>>> import numpy as np
>>> from numpy import linalg as LA
>>> np.set_printoptions(precision=1, suppress=True, linewidth=100)
>>> def rd(a):
...     return np.round(a, 1) + 0
... 
>>> K = np.load("out15.npy")
>>> print(K)
[[  1  -3   9 -27]
 [  1  -2   4  -8]
 [  1  -1   1  -1]
 [  1   0   0   0]
 [  1   1   1   1]
 [  1   2   4   8]
 [  1   3   9  27]]
>>> O, evecs = LA.qr(K[:, :3])[0], LA.qr(K[:, 3:])[0]
>>> sigma = LA.svd(O.T @ evecs, compute_uv=False)
>>> print((sigma > 0.9).sum())
1
>>> print(rd(np.degrees(np.arccos(sigma.clip(0, 1)))))
[21.6]
>>> print(rd(LA.norm(O @ O.T - evecs @ evecs.T, 2)))
1.0
>>> vec = np.array([5, 5, 8, 9])
>>> rhs = K @ vec
>>> print(rd(LA.pinv(K) @ K))
[[1. 0. 0. 0.]
 [0. 1. 0. 0.]
 [0. 0. 1. 0.]
 [0. 0. 0. 1.]]
>>> try:
...     LA.solve(K, rhs)
... except LA.LinAlgError as e:
...     print("failed:", e)
... 
failed: Last 2 dimensions of the array must be square
>>> rng = np.random.default_rng(6565)
>>> rhs = rhs + 0.3 * rng.normal(size=7)
>>> print(rd(rhs))
[-181.   -44.9   -0.7    4.8   27.4  119.2  334.9]
>>> beta, *_ = LA.lstsq(K, rhs)
>>> print([round(float(LA.norm(LA.solve(K.T @ K + lam * np.eye(4), K.T @ rhs))), 2) for lam in (0, 1, 10, 100)])
[14.04, 13.54, 12.63, 10.68]
>>> print(rd(LA.norm(rhs - K @ beta)))
0.5
>>> print(rd(beta))
[5.2 5.1 8.  9. ]
>>> proj = K @ LA.solve(K.T @ K, K.T)
>>> print(rd(np.trace(proj)))
4.0
>>> print(rd(np.diag(proj)))
[0.9 0.5 0.5 0.3 0.5 0.5 0.9]
>>> print(LA.matrix_rank(np.eye(7) - proj))
3
>>> print(rd(LA.eigvalsh(proj)))
[0. 0. 0. 1. 1. 1. 1.]
>>> print(np.allclose(proj @ proj, proj))
True
>>> W2 = np.array([[-0.2, 0.8, 0.5, -0.6], [-0.3, -2.1, -1.0, -1.0]])
>>> data = np.array([[0, 4],
...     [2, 4],
...     [5, 1],
...     [5, 0],
...     [4, 3],
...     [5, 2],
...     [3, 4],
...     [0, 5],
...     [3, 2],
...     [2, 0],
...     [2, 3]]) @ W2 + 0.3 * rng.normal(size=(11, 4))
>>> print(rd(data))
[[ -1.6  -8.3  -3.8  -3.9]
 [ -1.8  -7.3  -2.9  -5.1]
 [ -1.6   2.2   1.6  -4.1]
 [ -0.7   4.2   2.8  -3.7]
 [ -1.6  -3.   -1.1  -5.7]
 [ -1.8  -0.7   0.2  -4.9]
 [ -2.1  -6.3  -2.7  -5.9]
 [ -1.3 -10.   -5.   -4.8]
 [ -1.   -1.7  -0.5  -4.1]
 [ -0.1   1.5   1.   -1. ]
 [ -0.7  -4.8  -1.9  -4.4]]
>>> cen = (data - data.mean(axis=0)) / data.std(axis=0)
>>> print(np.argwhere(np.abs(cen) > 2))
[[9 0]
 [9 3]]
>>> beta = LA.lstsq(np.delete(cen, 2, axis=1), cen[:, 2])[0]
>>> print(rd(1 - np.var(cen[:, 2] - np.delete(cen, 2, axis=1) @ beta)))
1.0
>>> print(rd(beta))
[0. 1. 0.]
